$ python -q
>>> import numpy as np
>>> from numpy import linalg as LA
>>> np.set_printoptions(precision=2, suppress=True, linewidth=140, floatmode="fixed")
>>> rd = lambda a: np.round(a, 2) + 0
>>> A = 0.9 ** np.abs(np.subtract.outer(np.arange(2), np.arange(2)))
>>> A
array([[1.00, 0.90],
       [0.90, 1.00]])
>>> rd(LA.norm(A) ** 2 / LA.norm(A, 2) ** 2)
np.float64(1.0)
>>> print(A[0] @ A[1])
1.8
>>> rd(LA.norm(A, "nuc"))
np.float64(2.0)
>>> rd(LA.norm(A, axis=1))
array([1.35, 1.35])
>>> rng = np.random.default_rng(50483)
>>> z = rng.permutation(2)
>>> z
array([0, 1])
>>> B = A[z][:, z]
>>> np.allclose(B, A)
True
>>> print(np.diag(B))
[1.00 1.00]
>>> w, V = LA.eigh(A)
>>> np.abs(V[:, -1]).round(6).argmax()
np.int64(0)
>>> (w > 1e-8).sum(), (w < -1e-8).sum()
(np.int64(2), np.int64(0))
>>> rd(w)
array([0.10, 1.90])
>>> rd(V @ np.diag(w) @ V.T)
array([[1.00, 0.90],
       [0.90, 1.00]])
>>> rd(np.abs(LA.eigvals(A)).max())
np.float64(1.9)
>>> LA.determinant(A)
Traceback (most recent call last):
  File "<python-input-22>", line 1, in <module>
    LA.determinant(A)
    ^^^^^^^^^^^^^^
AttributeError: module 'numpy.linalg' has no attribute 'determinant'
>>> print(A @ A)
[[1.81 1.80]
 [1.80 1.81]]
>>> A.inv()
Traceback (most recent call last):
  File "<python-input-24>", line 1, in <module>
    A.inv()
    ^^^^^
AttributeError: 'numpy.ndarray' object has no attribute 'inv'
>>> np.allclose(A @ A.T, A.T @ A)
True
>>> rd(np.sort(np.abs(LA.eigvals(A))))
array([0.10, 1.90])
>>> X = np.loadtxt("mat.csv", delimiter=",")
>>> X
array([[ 4.00,  4.00,  4.00],
       [ 4.00,  8.00,  8.00],
       [ 4.00,  8.00, 12.00]])
>>> blk = np.stack([X, -1 * X, X[::-1]])
>>> LA.matrix_rank(blk.reshape(3, -1))
np.int64(2)
>>> np.einsum("bij,cij->bc", blk, blk)
array([[ 416.00, -416.00,  336.00],
       [-416.00,  416.00, -336.00],
       [ 336.00, -336.00,  416.00]])
>>> print(rd(LA.det(blk)))
[ 64.00 -64.00 -64.00]
>>> blk.shape
(3, 3, 3)
>>> data = np.array([[-0.6, -1.9, -0.5, 1.2],
...     [-2.4, -0.1, 0.7, 0.9],
...     [-1.1, 0.4, 0.7, 0.3],
...     [-1.7, -1.9, -1.0, -0.8],
...     [1.2, -1.5, 0.5, -1.1]])
>>> data
array([[-0.60, -1.90, -0.50,  1.20],
       [-2.40, -0.10,  0.70,  0.90],
       [-1.10,  0.40,  0.70,  0.30],
       [-1.70, -1.90, -1.00, -0.80],
       [ 1.20, -1.50,  0.50, -1.10]])
>>> P = data @ LA.solve(data.T @ data, data.T)
>>> rd(LA.eigvalsh(P))
array([0.00, 1.00, 1.00, 1.00, 1.00])
>>> rd(np.diag(P))
array([0.97, 0.73, 0.32, 0.99, 0.99])
>>> print(np.trace(P))
4.0
>>> LA.matrix_rank(np.eye(5) - P)
np.int64(1)
>>> print(rd(P))
[[ 0.97  0.09 -0.14 -0.02  0.01]
 [ 0.09  0.73  0.43  0.05 -0.04]
 [-0.14  0.43  0.32 -0.07  0.06]
 [-0.02  0.05 -0.07  0.99  0.01]
 [ 0.01 -0.04  0.06  0.01  0.99]]
>>> B = data / LA.norm(data, axis=1, keepdims=True)
>>> cov = B @ B.T
>>> (cov - 2 * np.eye(5)).round(6).argmax(axis=1)
array([3, 2, 1, 0, 3])
>>> rd(cov)
array([[ 1.00,  0.37, -0.03,  0.61,  0.10],
       [ 0.37,  1.00,  0.90,  0.38, -0.56],
       [-0.03,  0.90,  1.00,  0.04, -0.60],
       [ 0.61,  0.38,  0.04,  1.00,  0.18],
       [ 0.10, -0.56, -0.60,  0.18,  1.00]])
>>> rd(np.degrees(np.arccos(np.clip(cov[2, 3], -1, 1))))
np.float64(87.55)
>>> left, sv, vt = LA.svd(cov, full_matrices=False)
>>> (sv > 1e-8).sum()
np.int64(4)
>>> rd(np.abs(vt[0]))
array([0.21, 0.63, 0.57, 0.21, 0.43])
>>> rd(sv)
array([2.46, 1.74, 0.48, 0.33, 0.00])
>>> rd(np.cumsum(sv ** 2) / np.sum(sv ** 2))
array([0.64, 0.96, 0.99, 1.00, 1.00])
>>> np.abs(left[:, 0]).round(6).argmax()
np.int64(1)
>>> rd(left.T @ cov @ vt.T)
array([[2.46, 0.00, 0.00, 0.00, 0.00],
       [0.00, 1.74, 0.00, 0.00, 0.00],
       [0.00, 0.00, 0.48, 0.00, 0.00],
       [0.00, 0.00, 0.00, 0.33, 0.00],
       [0.00, 0.00, 0.00, 0.00, 0.00]])
>>> rd(vt @ vt.T)
array([[1.00, 0.00, 0.00, 0.00, 0.00],
       [0.00, 1.00, 0.00, 0.00, 0.00],
       [0.00, 0.00, 1.00, 0.00, 0.00],
       [0.00, 0.00, 0.00, 1.00, 0.00],
       [0.00, 0.00, 0.00, 0.00, 1.00]])
>>> left.shape, sv.shape, vt.shape
((5, 5), (5,), (5, 5))
>>> feats = np.array([[1, 3, 1], [1, 1, 0], [2, 1, 0], [2, 0, 0], [0, 2, 3], [3, 1, 2]]) * (rng.random((6, 3)) < 0.3)
>>> feats
array([[0, 0, 1],
       [0, 0, 0],
       [0, 1, 0],
       [0, 0, 0],
       [0, 2, 0],
       [0, 0, 0]])
>>> # row 3 repeats row 1
>>> np.kron(np.eye(2, dtype=int), X)
array([[ 4.00,  4.00,  4.00,  0.00,  0.00,  0.00],
       [ 4.00,  8.00,  8.00,  0.00,  0.00,  0.00],
       [ 4.00,  8.00, 12.00,  0.00,  0.00,  0.00],
       [ 0.00,  0.00,  0.00,  4.00,  4.00,  4.00],
       [ 0.00,  0.00,  0.00,  4.00,  8.00,  8.00],
       [ 0.00,  0.00,  0.00,  4.00,  8.00, 12.00]])
>>> print(rd(np.poly(X)))
[  1.00 -24.00  80.00 -64.00]
>>> np.einsum("ii->", X)
np.float64(24.0)
>>> np.allclose(feats[:-1].T @ LA.lstsq(feats[:-1].T, feats[-1])[0], feats[-1])
True
>>> rd(np.trace(LA.pinv(feats) @ feats))
np.float64(2.0)
>>> print(LA.lstsq(feats[:-1].T, feats[-1])[2])
2
>>> try:
...     LA.inv(feats)
... except LA.LinAlgError as e:
...     print(e)
... 
Last 2 dimensions of the array must be square
>>> mat = np.loadtxt("out16.csv", delimiter=",")
>>> rd(mat)
array([[-0.15,  0.23,  0.96],
       [ 0.80, -0.54,  0.25],
       [ 0.58,  0.81, -0.11]])
>>> x = np.array([-4, -1, 5])
>>> rd(np.sort(np.abs(np.degrees(np.angle(LA.eigvals(mat))))))
array([  0.00, 153.90, 153.90])
>>> rd(LA.det(mat))
np.float64(1.0)
>>> print(rd(mat.T @ (mat @ x)))
[-4.00 -1.00  5.00]
>>> rd(LA.norm(x)), rd(LA.norm(mat @ x))
(np.float64(6.48), np.float64(6.48))
>>> rd(LA.det(mat.T))
np.float64(1.0)
>>> def softmax(z):
...     e = np.exp(z - z.max(axis=-1, keepdims=True))
...     return e / e.sum(axis=-1, keepdims=True)
... 
>>> print(rd(softmax(mat[2])))
[0.36 0.45 0.18]
>>> rd(softmax(mat[2] + 2))
array([0.36, 0.45, 0.18])
>>> S = mat @ mat.T / np.sqrt(3)
>>> rd(softmax(S)[2] @ mat)
array([0.45, 0.30, 0.27])
>>> print(rd(softmax(S)))
[[0.47 0.26 0.26]
 [0.26 0.47 0.26]
 [0.26 0.26 0.47]]
>>> F = np.loadtxt("dump.csv", delimiter=",")
>>> F
array([[ 0.00,  0.00, 12.00],
       [ 0.00,  2.00,  0.00],
       [ 0.00,  0.00,  2.00],
       [ 0.00,  0.00,  2.00],
       [ 0.00,  0.00, 12.00],
       [ 0.00,  0.00, 12.00],
       [ 0.00,  0.00,  7.00],
       [ 0.00,  2.00,  0.00],
       [ 0.00,  0.00, 12.00],
       [ 0.00,  0.00,  7.00],
       [ 0.00,  0.00, 12.00],
       [ 0.00,  0.00,  7.00],
       [ 0.00,  0.00,  2.00],
       [ 0.00,  0.00, 12.00],
       [ 0.00,  0.00,  2.00],
       [ 0.00,  2.00,  0.00],
       [ 0.00,  0.00,  2.00],
       [ 0.00,  0.00, 12.00],
       [ 0.00,  0.00, 12.00],
       [ 0.00,  0.00, 12.00],
       [ 0.00,  2.00,  0.00],
       [ 0.00,  0.00,  7.00],
       [ 0.00,  2.00,  0.00],
       [ 0.00,  0.00, 12.00],
       [ 0.00,  2.00,  0.00],
       [ 0.00,  2.00,  0.00],
       [ 0.00,  0.00,  7.00],
       [ 0.00,  0.00,  7.00],
       [ 0.00,  0.00,  7.00],
       [ 0.00,  0.00, 12.00],
       [ 0.00,  0.00,  2.00]])
>>> print(np.unravel_index(np.abs(F).argmax(), F.shape))
(np.int64(0), np.int64(2))
>>> np.count_nonzero(F)
np.int64(31)
>>> print(rd(LA.svd(F, compute_uv=False)))
[44.17  5.29  0.00]
>>> np.diff(F, axis=0)
array([[  0.00,   2.00, -12.00],
       [  0.00,  -2.00,   2.00],
       [  0.00,   0.00,   0.00],
       [  0.00,   0.00,  10.00],
       [  0.00,   0.00,   0.00],
       [  0.00,   0.00,  -5.00],
       [  0.00,   2.00,  -7.00],
       [  0.00,  -2.00,  12.00],
       [  0.00,   0.00,  -5.00],
       [  0.00,   0.00,   5.00],
       [  0.00,   0.00,  -5.00],
       [  0.00,   0.00,  -5.00],
       [  0.00,   0.00,  10.00],
       [  0.00,   0.00, -10.00],
       [  0.00,   2.00,  -2.00],
       [  0.00,  -2.00,   2.00],
       [  0.00,   0.00,  10.00],
       [  0.00,   0.00,   0.00],
       [  0.00,   0.00,   0.00],
       [  0.00,   2.00, -12.00],
       [  0.00,  -2.00,   7.00],
       [  0.00,   2.00,  -7.00],
       [  0.00,  -2.00,  12.00],
       [  0.00,   2.00, -12.00],
       [  0.00,   0.00,   0.00],
       [  0.00,  -2.00,   7.00],
       [  0.00,   0.00,   0.00],
       [  0.00,   0.00,   0.00],
       [  0.00,   0.00,   5.00],
       [  0.00,   0.00, -10.00]])
>>> LA.matrix_rank(F)
np.int64(2)
>>> np.abs(np.diag(LA.qr(F)[1])) > 1e-9
array([False,  True,  True])
>>> np.unique(F.round(6), axis=0).shape
(4, 3)
>>> LA.lstsq(F[:-1].T, F[-1])[2]
np.int32(2)
>>> np.allclose(F[:-1].T @ LA.lstsq(F[:-1].T, F[-1])[0], F[-1])
True
>>> LA.matrix_rank(F, rtol=0.1)
np.int64(2)
>>> [round(float(x), 2) for x in LA.svd(F, compute_uv=False)[:3]]
[44.17, 5.29, 0.0]
>>> np.argsort(-LA.norm(F, axis=0).round(6), kind="stable")[:3]
array([2, 1, 0])
>>> P = np.triu(np.array([[1, 1, 2], [0, 2, 2], [1, 1, 0]]), 1) + np.eye(3)
>>> B = P @ X @ LA.inv(P)
>>> rd(LA.det(B))
np.float64(64.0)
>>> P @ X - X @ P
array([[ 12.00,  20.00,  16.00],
       [  8.00,  12.00,   0.00],
       [  0.00,  -4.00, -24.00]])
>>> W = np.array([[2, 1, 4, 0, 3, 1], [2, 4, 5, 3, 4, 0], [2, 1, 5, 4, 4, 1]])
>>> coef = np.array([0, 3, 1, 0, 1, 1])
>>> act = np.maximum(F @ W + coef, 0)
>>> LA.matrix_rank(act)
np.int64(3)
>>> cent = np.array([[3, 2, 3],
...     [3, -1, -3],
...     [3, -2, 2],
...     [-3, -1, -2],
...     [-2, -2, 0],
...     [2, 0, -2]])
>>> act @ cent
array([[  84.00, -235.00,   27.00],
       [  44.00,  -49.00,  -13.00],
       [  24.00,  -45.00,   -3.00],
       [  24.00,  -45.00,   -3.00],
       [  84.00, -235.00,   27.00],
       [  84.00, -235.00,   27.00],
       [  54.00, -140.00,   12.00],
       [  44.00,  -49.00,  -13.00],
       [  84.00, -235.00,   27.00],
       [  54.00, -140.00,   12.00],
       [  84.00, -235.00,   27.00],
       [  54.00, -140.00,   12.00],
       [  24.00,  -45.00,   -3.00],
       [  84.00, -235.00,   27.00],
       [  24.00,  -45.00,   -3.00],
       [  44.00,  -49.00,  -13.00],
       [  24.00,  -45.00,   -3.00],
       [  84.00, -235.00,   27.00],
       [  84.00, -235.00,   27.00],
       [  84.00, -235.00,   27.00],
       [  44.00,  -49.00,  -13.00],
       [  54.00, -140.00,   12.00],
       [  44.00,  -49.00,  -13.00],
       [  84.00, -235.00,   27.00],
       [  44.00,  -49.00,  -13.00],
       [  44.00,  -49.00,  -13.00],
       [  54.00, -140.00,   12.00],
       [  54.00, -140.00,   12.00],
       [  54.00, -140.00,   12.00],
       [  84.00, -235.00,   27.00],
       [  24.00,  -45.00,   -3.00]])
>>> m1 = np.load("test14.npy")
>>> rd(m1)
array([[ 1.00,  0.00,  0.00],
       [ 0.00,  0.71, -0.71],
       [ 0.00,  0.71,  0.71]])
>>> # 2 blocks once reordered
>>> x = np.array([-3, -2, 2])
>>> m1 @ np.eye(3)[0]
array([1.00, 0.00, 0.00])
>>> rd(m1 @ x)
array([-3.00, -2.83,  0.00])
>>> rd(m1 * x)
array([[-3.00,  0.00,  0.00],
       [ 0.00, -1.41, -1.41],
       [ 0.00, -1.41,  1.41]])
>>> print(rd(m1 @ np.ones(3)))
[1.00 0.00 1.41]
>>> rd(m1 @ (2 * x))
array([-6.00, -5.66,  0.00])
>>> W0 = np.tril(np.array([[1, 2, 2, 0, 0, 2],
...     [2, 3, 3, 3, 3, 3],
...     [0, 1, 2, 2, 0, 3],
...     [3, 2, 1, 1, 1, 3],
...     [1, 1, 0, 3, 0, 0],
...     [0, 2, 1, 1, 3, 0]]), -1) + np.eye(6, dtype=int)
>>> W0
array([[1, 0, 0, 0, 0, 0],
       [2, 1, 0, 0, 0, 0],
       [0, 1, 1, 0, 0, 0],
       [3, 2, 1, 1, 0, 0],
       [1, 1, 0, 3, 1, 0],
       [0, 2, 1, 1, 3, 1]])
>>> W0.sum(axis=0)
array([7, 7, 3, 5, 4, 1])
>>> print(rd(LA.svd(W0, compute_uv=False)))
[5.66 3.47 2.32 1.19 0.33 0.06]
>>> W0 - W0[0]
array([[ 0,  0,  0,  0,  0,  0],
       [ 1,  1,  0,  0,  0,  0],
       [-1,  1,  1,  0,  0,  0],
       [ 2,  2,  1,  1,  0,  0],
       [ 0,  1,  0,  3,  1,  0],
       [-1,  2,  1,  1,  3,  1]])
>>> W0[6]
Traceback (most recent call last):
  File "<python-input-118>", line 1, in <module>
    W0[6]
    ~~^^^
IndexError: index 6 is out of bounds for axis 0 with size 6
>>> print(LA.matrix_rank(W0))
6
>>> W0.shape
(6, 6)
>>> LA.matrix_rank(W0 - W0[0, 0] * np.eye(6))
np.int64(5)
>>> np.prod(np.diag(W0)), rd(LA.det(W0))
(np.int64(1), np.float64(1.0))
>>> print(W0 @ W0)
[[ 1  0  0  0  0  0]
 [ 4  1  0  0  0  0]
 [ 2  2  1  0  0  0]
 [10  5  2  1  0  0]
 [13  8  3  6  1  0]
 [10 10  3 11  6  1]]
>>> rd(np.sort(LA.eigvals(W0)))
array([1.00, 1.00, 1.00, 1.00, 1.00, 1.00])
>>> B = np.array([[5, 0, 0], [1, 3, 5], [3, 2, 2], [1, 0, 4], [1, 2, 4], [4, 4, 5]])
>>> LA.matrix_rank(W0 @ B)
np.int64(3)
>>> np.einsum("ik,kj->ij", W0, B)
array([[ 5,  0,  0],
       [11,  3,  5],
       [ 4,  5,  7],
       [21,  8, 16],
       [10,  5, 21],
       [13, 18, 33]])
>>> print(np.einsum("ij,ij->i", W0, W0))
[ 1  5  2 15 12 16]
>>> print(np.einsum("ij->j", W0))
[7 7 3 5 4 1]
>>> B = LA.inv(W0)
>>> (np.abs(B) > 1e-9).astype(int)
array([[1, 0, 0, 0, 0, 0],
       [1, 1, 0, 0, 0, 0],
       [1, 1, 1, 0, 0, 0],
       [1, 1, 1, 1, 0, 0],
       [1, 1, 1, 1, 1, 0],
       [1, 1, 1, 1, 1, 1]])
>>> np.allclose(B, W0.T)
False
>>> rd(LA.slogdet(W0)[0])
np.float64(1.0)
>>> rd(LA.det(W0) * B)
array([[ 1.00,  0.00,  0.00,  0.00,  0.00,  0.00],
       [-2.00,  1.00,  0.00,  0.00,  0.00,  0.00],
       [ 2.00, -1.00,  1.00,  0.00,  0.00,  0.00],
       [-1.00, -1.00, -1.00,  1.00,  0.00,  0.00],
       [ 4.00,  2.00,  3.00, -3.00,  1.00,  0.00],
       [-9.00, -6.00, -9.00,  8.00, -3.00,  1.00]])
>>> rd(B)
array([[ 1.00,  0.00,  0.00,  0.00,  0.00,  0.00],
       [-2.00,  1.00,  0.00,  0.00,  0.00,  0.00],
       [ 2.00, -1.00,  1.00,  0.00,  0.00,  0.00],
       [-1.00, -1.00, -1.00,  1.00,  0.00,  0.00],
       [ 4.00,  2.00,  3.00, -3.00,  1.00,  0.00],
       [-9.00, -6.00, -9.00,  8.00, -3.00,  1.00]])
>>> rd(W0 @ B)
array([[1.00, 0.00, 0.00, 0.00, 0.00, 0.00],
       [0.00, 1.00, 0.00, 0.00, 0.00, 0.00],
       [0.00, 0.00, 1.00, 0.00, 0.00, 0.00],
       [0.00, 0.00, 0.00, 1.00, 0.00, 0.00],
       [0.00, 0.00, 0.00, 0.00, 1.00, 0.00],
       [0.00, 0.00, 0.00, 0.00, 0.00, 1.00]])
